$ python3 -q
>>> import numpy as np
>>> from numpy import linalg as LA
>>> np.set_printoptions(precision=3, suppress=True, linewidth=160)
>>> rnd = lambda a: np.round(a, 3) + 0
>>> arr = np.load("test16.npy")
>>> arr
array([[-1.,  1.,  0.,  0.],
       [ 0., -1.,  1.,  0.],
       [ 0.,  0., -1.,  1.],
       [ 0.,  0.,  0., -1.]])
>>> rng = np.random.default_rng(30267)
>>> lab = rng.permutation(4)
>>> B = arr[:, lab] * rng.choice([-1, 1], 4)
>>> B
array([[-1.,  1.,  0., -0.],
       [ 1., -0.,  1., -0.],
       [-0., -0., -1., -1.],
       [-0., -0.,  0.,  1.]])
>>> Uu, _, vt = LA.svd(arr.T @ B)
>>> print(lab)
[1 0 2 3]
>>> f, v = arr[0], arr[1]
>>> f @ f
np.float64(2.0)
>>> f @ v
np.float64(-1.0)
>>> pr = (f @ v) / (f @ f) * f
>>> rnd(LA.norm(f + v) ** 2 + LA.norm(f - v) ** 2)
np.float64(8.0)
>>> v - pr
array([-0.5, -0.5,  1. ,  0. ])
>>> print(np.outer(f, v))
[[-0.  1. -1. -0.]
 [ 0. -1.  1.  0.]
 [ 0. -0.  0.  0.]
 [ 0. -0.  0.  0.]]
>>> B = np.array([[-1, 1, -1], [-1, -2, -2], [0, 2, 0]])
>>> data = np.triu(B, 1)
>>> data
array([[ 0,  1, -1],
       [ 0,  0, -2],
       [ 0,  0,  0]])
>>> LA.matrix_rank(data, rtol=0.1)
np.int64(2)
>>> [round(float(x), 3) for x in LA.svd(data, compute_uv=False)[:3]]
[2.288, 0.874, 0.0]
>>> np.argsort(-LA.norm(data, axis=0).round(6), kind="stable")[:3]
array([2, 1, 0])
>>> print(rnd(LA.norm(data, 2) / LA.norm(data)))
0.934
>>> LA.lstsq(data[:-1].T, data[-1])[2]
np.int32(2)
>>> rnd(data @ LA.pinv(data) @ data)
array([[ 0.,  1., -1.],
       [ 0.,  0., -2.],
       [ 0.,  0.,  0.]])
>>> data.shape
(3, 3)
>>> rnd(LA.svd(data, compute_uv=False))
array([2.288, 0.874, 0.   ])
>>> data.sum(axis=1)
array([ 0, -2,  0])
>>> print(data.sum(axis=0))
[ 0  1 -3]
>>> data @ data
array([[ 0,  0, -2],
       [ 0,  0,  0],
       [ 0,  0,  0]])
>>> X = np.loadtxt("run9.csv", delimiter=",")
>>> rnd(X)
array([[ 8.696, -3.29 ,  3.682],
       [ 5.461,  3.   , -7.821],
       [-8.231,  3.577, -4.411],
       [-4.024, -3.549,  8.439],
       [ 0.45 ,  4.407, -8.965],
       [ 2.387, -4.658,  8.521],
       [ 1.282, -4.605,  8.783],
       [-5.16 , -3.127,  7.975],
       [ 5.951, -4.365,  6.747],
       [-9.877,  1.079,  1.135]])
>>> rnd(np.trace(LA.pinv(X) @ X))
np.float64(2.0)
>>> print(np.unique(X.round(6), axis=0).shape)
(10, 3)
>>> rnd(X @ LA.pinv(X) @ X)
array([[ 8.696, -3.29 ,  3.682],
       [ 5.461,  3.   , -7.821],
       [-8.231,  3.577, -4.411],
       [-4.024, -3.549,  8.439],
       [ 0.45 ,  4.407, -8.965],
       [ 2.387, -4.658,  8.521],
       [ 1.282, -4.605,  8.783],
       [-5.16 , -3.127,  7.975],
       [ 5.951, -4.365,  6.747],
       [-9.877,  1.079,  1.135]])
>>> LA.lstsq(X[:-1].T, X[-1])[2]
np.int32(2)
>>> np.abs(np.diag(LA.qr(X)[1])) > 1e-9
array([ True,  True, False])
